% python3 -q
>>> import numpy as np
>>> np.set_printoptions(precision=1, suppress=True, linewidth=160)
>>> rnd = lambda a: np.round(a, 1) + 0
>>> m1 = np.loadtxt("sample17.csv", delimiter=",")
>>> m1
array([[ 4.,  0.,  0.],
       [-1., -3.,  0.],
       [ 4., -2., -2.]])
>>> np.linalg.matrix_rank(m1 - m1[0, 0] * np.eye(3))
np.int64(2)
>>> rng = np.random.default_rng(73849)
>>> z = rng.permutation(3)
>>> z
array([0, 1, 2])
>>> M2 = m1[z][:, z]
>>> np.trace(M2)
np.float64(-1.0)
>>> rnd(np.linalg.det(M2)), rnd(np.linalg.det(m1[z]))
(np.float64(24.0), np.float64(24.0))
>>> Q, r_ = np.linalg.qr(m1)
>>> rnd(np.abs(np.diag(r_)))
array([5.7, 3.5, 1.2])
>>> rnd(r_)
array([[-5.7,  0.9,  1.4],
       [ 0. ,  3.5,  0.8],
       [ 0. ,  0. , -1.2]])
>>> np.trace(Q @ Q.T)
np.float64(3.0)
>>> Q.shape, r_.shape
((3, 3), (3, 3))
>>> rnd(abs(r_[0, 0])), rnd(np.linalg.norm(m1[:, 0]))
(np.float64(5.7), np.float64(5.7))
>>> feats = np.minimum.outer(np.arange(1, 5), np.arange(1, 5)) * -1
>>> feats
array([[-1, -1, -1, -1],
       [-1, -2, -2, -2],
       [-1, -2, -3, -3],
       [-1, -2, -3, -4]])
>>> np.count_nonzero(feats)
np.int64(16)
>>> np.linalg.matrix_rank(feats)
np.int64(4)
>>> feats.sum(axis=1)
array([ -4,  -7,  -9, -10])
>>> np.unravel_index(np.abs(feats).argmax(), feats.shape)
(np.int64(3), np.int64(3))
>>> feats.shape
(4, 4)
>>> Q = feats.astype(float).copy()
>>> for j in range(4):
...     Q[:, j] -= Q[:, :j] @ (Q[:, :j].T @ Q[:, j])
...     Q[:, j] /= np.linalg.norm(Q[:, j])
... 
>>> rnd(Q.T @ Q)
array([[1., 0., 0., 0.],
       [0., 1., 0., 0.],
       [0., 0., 1., 0.],
       [0., 0., 0., 1.]])
>>> rnd(np.linalg.eigvals(feats))
array([-8.3, -1. , -0.4, -0.3])
>>> rnd(np.linalg.det(feats.T))
np.float64(1.0)
>>> rnd(np.poly(feats))
array([ 1., 10., 15.,  7.,  1.])
>>> rnd(np.linalg.eigvals(feats).sum().real)
np.float64(-10.0)
